>>> import numpy as np
>>> import numpy.linalg as la
>>> np.set_printoptions(precision=4, suppress=True, linewidth=100)
>>> def rd(a):
...     return np.round(a, 4) + 0
... 
>>> X = np.load("w.npy")
>>> X
array([[2, 2, 1, 2],
       [0, 2, 1, 0],
       [1, 1, 0, 1],
       [2, 0, 2, 0]])
>>> f = np.array([0, -1, -3, 1])
>>> other = X + np.outer(f, np.eye(4)[2])
>>> la.matrix_rank(other - X)
np.int64(1)
>>> rng = np.random.default_rng(4852)
>>> z = rng.permutation(4)
>>> z
array([1, 2, 3, 0])
>>> other = X[z][:, z]
>>> rd(la.det(other)), rd(la.det(X[z]))
(np.float64(4.0), np.float64(-4.0))
>>> np.diag(other)
array([2, 0, 0, 2])
>>> rd(np.sort(np.abs(la.eigvals(other))))
array([0.3118, 1.6985, 1.7894, 4.2209])
>>> other
array([[2, 1, 0, 0],
       [1, 0, 1, 1],
       [0, 2, 0, 2],
       [2, 1, 2, 2]])
>>> np.allclose(other, X)
False
>>> M = 5 * np.eye(3) + np.eye(3, k=1)
>>> M
array([[5., 1., 0.],
       [0., 5., 1.],
       [0., 0., 5.]])
>>> np.einsum("ii->", M)
np.float64(15.0)
>>> np.poly(M)
array([   1.,  -15.,   75., -125.])
>>> rd(la.eigvals(M).sum().real)
np.float64(15.0)
>>> rd(la.det(M.T))
np.float64(125.0)
>>> rd(la.det(2 * M)), rd(la.det(M))
(np.float64(1000.0), np.float64(125.0))
>>> ev, V = la.eig(M)
>>> rd(np.sort(la.eigvals(M @ M)))
array([25., 25., 25.])
>>> [int(la.matrix_rank(la.matrix_power(M, p))) for p in range(1, 4)]
[3, 3, 3]
>>> rd(np.sort(la.eigvals(M)))
array([5., 5., 5.])
>>> la.matrix_rank(M - M[0, 0] * np.eye(3))
np.int64(2)
>>> rd(la.matrix_power(M - np.diag(np.diag(M)), 3))
array([[0., 0., 0.],
       [0., 0., 0.],
       [0., 0., 0.]])
>>> M @ M
array([[25., 10.,  1.],
       [ 0., 25., 10.],
       [ 0.,  0., 25.]])
>>> np.prod(np.diag(M)), rd(la.det(M))
(np.float64(125.0), np.float64(125.0))
>>> other = la.inv(M)
>>> rd(M @ other)
array([[1., 0., 0.],
       [0., 1., 0.],
       [0., 0., 1.]])
>>> rd(la.slogdet(M)[0])
np.float64(1.0)
>>> np.allclose(other, M.T)
False
>>> (np.abs(other) > 1e-9).astype(int)
array([[1, 1, 1],
       [0, 1, 1],
       [0, 0, 1]])
>>> P = np.triu(np.array([[3, 3, 5, 1], [3, 0, 5, 0], [5, 3, 5, 4], [3, 4, 3, 2]]), 1) + np.eye(4)
>>> other = P @ X @ la.inv(P)
>>> other
array([[   9.,  -14.,   31., -126.],
       [   5.,   -8.,   16.,  -64.],
       [   9.,  -26.,   93., -380.],
       [   2.,   -6.,   22.,  -90.]])
>>> np.trace(other), np.trace(X)
(np.float64(4.0), np.int64(4))
>>> rd(np.poly(other))
array([ 1., -4., -4., 12.,  4.])
>>> A = np.array([[4, 5, 6, 7, 8],
...     [9, 10, 11, 12, 13],
...     [14, 15, 16, 17, 18],
...     [19, 20, 21, 22, 23]])
>>> rd(np.trace(la.pinv(A) @ A))
np.float64(2.0)
>>> np.allclose(A[:-1].T @ la.lstsq(A[:-1].T, A[-1])[0], A[-1])
True
>>> np.abs(np.diag(la.qr(A)[1])) > 1e-9
array([ True,  True, False, False])
>>> rd(A @ la.pinv(A) @ A)
array([[ 4.,  5.,  6.,  7.,  8.],
       [ 9., 10., 11., 12., 13.],
       [14., 15., 16., 17., 18.],
       [19., 20., 21., 22., 23.]])
>>> np.unique(A.round(6), axis=0).shape
(4, 5)
>>> la.lstsq(A[:-1].T, A[-1])[2]
np.int32(2)
>>> rd(la.norm(A, 2) / la.norm(A))
np.float64(0.9993)
>>> la.cond(A) > 100
np.True_
>>> np.argsort(-la.norm(A, axis=0).round(6), kind="stable")[:3]
array([4, 3, 2])
>>> la.matrix_rank(A, rtol=0.1)
np.int64(1)
>>> Z = np.sign(np.array([[0, 3, 3], [0, 0, 0], [2, 2, 2]]))
>>> other = (np.tril(Z, -1) + np.eye(3)) @ (np.triu(Z, 1) + np.eye(3))
>>> ev = np.array([0, -2, 1])
>>> arr = np.rint(other * ev @ la.inv(other)) + 0
>>> arr
array([[-1., -3.,  1.],
       [ 0., -2.,  0.],
       [-2., -6.,  2.]])
>>> left, sv, Vt = la.svd(arr, full_matrices=False)
>>> rd(left.T @ arr @ Vt.T)
array([[7.6364, 0.    , 0.    ],
       [0.    , 0.8282, 0.    ],
       [0.    , 0.    , 0.    ]])
>>> rd(Vt @ Vt.T)
array([[1., 0., 0.],
       [0., 1., 0.],
       [0., 0., 1.]])
>>> np.abs(left[:, 0]).round(6).argmax()
np.int64(2)
>>> J = np.array([[-8, 6, 0], [8, 3, 4], [8, 3, -6], [9, 1, -2], [-9, -4, -5]]) * (rng.random((5, 3)) < 0.3)
>>> J
array([[-8,  0,  0],
       [ 0,  3,  0],
       [ 0,  0,  0],
       [ 9,  0, -2],
       [-9, -4, -5]])
>>> O, R = la.qr(J)
>>> rd(O)
array([[-0.5322, -0.2903,  0.0229],
       [ 0.    , -0.6835,  0.6785],
       [ 0.    ,  0.    ,  0.    ],
       [ 0.5987,  0.3266,  0.5293],
       [-0.5987,  0.5847,  0.5089]])
>>> rd(abs(R[0, 0])), rd(la.norm(J[:, 0]))
(np.float64(15.0333), np.float64(15.0333))
>>> rd(np.abs(np.diag(R)))
array([15.0333,  4.3892,  3.603 ])
>>> O.shape, R.shape
((5, 3), (3, 3))
>>> rd(R)
array([[15.0333,  2.3947,  1.796 ],
       [ 0.    , -4.3892, -3.5767],
       [ 0.    ,  0.    , -3.603 ]])
>>> vec = np.array([-6, -9, 8])
>>> target = J @ vec
>>> rd(la.pinv(J) @ J)
array([[1., 0., 0.],
       [0., 1., 0.],
       [0., 0., 1.]])
>>> rd(la.solve(J.T @ J, J.T @ target))
array([-6., -9.,  8.])
>>> target = target + 0.1 * rng.normal(size=5)
>>> rd(target)
array([ 47.9507, -27.0526,   0.2245, -69.8824,  50.0374])
>>> beta, *_ = la.lstsq(J, target)
>>> rd(J.T @ (target - J @ beta))
array([0., 0., 0.])
>>> left, sv, Vt = la.svd(A)
>>> np.argmax(sv[:-1] / (sv[1:] + 1e-6)) + 1
np.int64(2)
>>> other = left[:, :2] @ np.diag(sv[:2]) @ Vt[:2]
>>> la.matrix_rank(other)
np.int64(2)
>>> rd(np.abs(A - other).max())
np.float64(0.0)
>>> la.matrix_rank(A, rtol=0.05)
np.int64(1)
>>> f = np.array([0, 2, 0])
>>> np.correlate(J[1], J[3], "full")
array([ 0, -6,  0, 27,  0])
>>> np.cross(J[1, :3], J[3, :3])
array([ -6,   0, -27])
>>> K = np.load("m.npy")
>>> K
array([[ 1,  0,  0],
       [ 1,  0,  0],
       [ 0, -1,  2]])
>>> np.prod(np.diag(K)), rd(la.det(K))
(np.int64(0), np.float64(0.0))
>>> [int(la.matrix_rank(la.matrix_power(K, p))) for p in range(1, 4)]
[2, 2, 2]
>>> K @ K
array([[ 1,  0,  0],
       [ 1,  0,  0],
       [-1, -2,  4]])
>>> rd(np.sort(la.eigvals(K)))
array([0., 1., 2.])
>>> la.matrix_power(K - np.diag(np.diag(K)), 3)
array([[0, 0, 0],
       [0, 0, 0],
       [0, 0, 0]])
>>> rd(K @ la.pinv(K) @ K)
array([[ 1.,  0.,  0.],
       [ 1.,  0.,  0.],
       [ 0., -1.,  2.]])
>>> np.allclose(K[:-1].T @ la.lstsq(K[:-1].T, K[-1])[0], K[-1])
False
>>> la.lstsq(K[:-1].T, K[-1])[2]
np.int32(1)
>>> other = np.array([[-1, -2, -3], [3, 1, -3], [-2, 1, 3]])
>>> np.einsum("ik,kj->ji", K, other)
array([[-1, -1, -7],
       [-2, -2,  1],
       [-3, -3,  9]])
>>> other.T @ K.T
array([[-1, -1, -7],
       [-2, -2,  1],
       [-3, -3,  9]])
>>> np.einsum("ij,ij->i", K, K)
array([1, 1, 5])
>>> K @ other
array([[-1, -2, -3],
       [-1, -2, -3],
       [-7,  1,  9]])
>>> np.einsum("ik,kj->ij", K, other)
array([[-1, -2, -3],
       [-1, -2, -3],
       [-7,  1,  9]])
>>> other = K + rng.integers(-2, 3, (3, 2)) @ rng.integers(-2, 3, (2, 3))
>>> other
array([[-3, -6, -4],
       [ 0, -1,  0],
       [ 1, -1,  0]])
>>> la.matrix_rank(other - K, tol=1e-8)
np.int64(2)
>>> rd(la.svd(other - K, compute_uv=False))
array([8.349 , 2.3008, 0.    ])
>>> np.abs(other - K).sum(axis=1)
array([14,  2,  3])
>>> other - K
array([[-4, -6, -4],
       [-1, -1,  0],
       [ 1,  0, -2]])
>>> left, sv, Vt = la.svd(A)
>>> V = Vt[:(sv > 1e-8).sum()]
>>> vec = A[1] + 3 * A[3] + rng.integers(2) * np.eye(5)[4]
>>> vec
array([66., 70., 74., 78., 82.])
>>> rd(V.T @ V)
array([[ 0.6,  0.4,  0.2,  0. , -0.2],
       [ 0.4,  0.3,  0.2,  0.1,  0. ],
       [ 0.2,  0.2,  0.2,  0.2,  0.2],
       [ 0. ,  0.1,  0.2,  0.3,  0.4],
       [-0.2,  0. ,  0.2,  0.4,  0.6]])
>>> la.matrix_rank(np.vstack([A, vec]))
np.int64(2)
>>> data = np.loadtxt("run3.csv", delimiter=",")
>>> rd(data)
array([[-1.3622, -0.3365,  0.5334,  1.1235,  0.696 ],
       [ 1.2019,  0.0148,  1.3768,  0.3558,  0.7301],
       [ 0.    ,  0.7573, -0.7648, -0.4212,  1.6322],
       [-0.8013,  1.042 ,  1.0805, -1.023 , -0.2412],
       [ 0.2404,  1.4924, -0.2597,  1.1778, -0.5102]])
>>> other = np.array([[1, 2, 0], [0, -2, 2]])
>>> Z = np.kron(other, A)
>>> Z
array([[  4,   5,   6,   7,   8,   8,  10,  12,  14,  16,   0,   0,   0,   0,   0],
       [  9,  10,  11,  12,  13,  18,  20,  22,  24,  26,   0,   0,   0,   0,   0],
       [ 14,  15,  16,  17,  18,  28,  30,  32,  34,  36,   0,   0,   0,   0,   0],
       [ 19,  20,  21,  22,  23,  38,  40,  42,  44,  46,   0,   0,   0,   0,   0],
       [  0,   0,   0,   0,   0,  -8, -10, -12, -14, -16,   8,  10,  12,  14,  16],
       [  0,   0,   0,   0,   0, -18, -20, -22, -24, -26,  18,  20,  22,  24,  26],
       [  0,   0,   0,   0,   0, -28, -30, -32, -34, -36,  28,  30,  32,  34,  36],
       [  0,   0,   0,   0,   0, -38, -40, -42, -44, -46,  38,  40,  42,  44,  46]])
>>> rd(la.norm(Z, 2)), rd(la.norm(other, 2) * la.norm(A, 2))
(np.float64(215.3248), np.float64(215.3248))
>>> la.matrix_rank(Z)
np.int64(4)
>>> Z.shape
(8, 15)
>>> W0 = np.loadtxt("case13.csv", delimiter=",")
>>> W0
array([[-1.,  0.,  0.,  0.],
       [ 0.,  1.,  0.,  0.],
       [ 0.,  0.,  1.,  0.],
       [ 0.,  0.,  0., -1.]])
>>> W0[0] @ W0[1]
np.float64(0.0)
>>> rd(la.norm(W0[0] - W0[1]))
np.float64(1.4142)
>>> rd(la.norm(W0, 2))
np.float64(1.0)
>>> rd(la.norm(W0, axis=1))
array([1., 1., 1., 1.])
>>> rd(la.norm(W0) ** 2 / la.norm(W0, 2) ** 2)
np.float64(4.0)
>>> rd(la.norm(W0[0], 1)), rd(la.norm(W0[0], np.inf))
(np.float64(1.0), np.float64(1.0))
>>> ev, V = la.eigh(W0)
>>> (ev > 1e-8).sum(), (ev < -1e-8).sum()
(np.int64(2), np.int64(2))
>>> rd(la.svd(W0, compute_uv=False))
array([1., 1., 1., 1.])
>>> ev.sum(), np.trace(W0)
(np.float64(0.0), np.float64(0.0))
>>> V.T @ V
array([[1., 0., 0., 0.],
       [0., 1., 0., 0.],
       [0., 0., 1., 0.],
       [0., 0., 0., 1.]])
>>> rd(la.eigvalsh(W0 @ W0))
array([1., 1., 1., 1.])
>>> W0 @ W0.T
array([[1., 0., 0., 0.],
       [0., 1., 0., 0.],
       [0., 0., 1., 0.],
       [0., 0., 0., 1.]])
>>> rd(la.norm(W0, axis=0))
array([1., 1., 1., 1.])
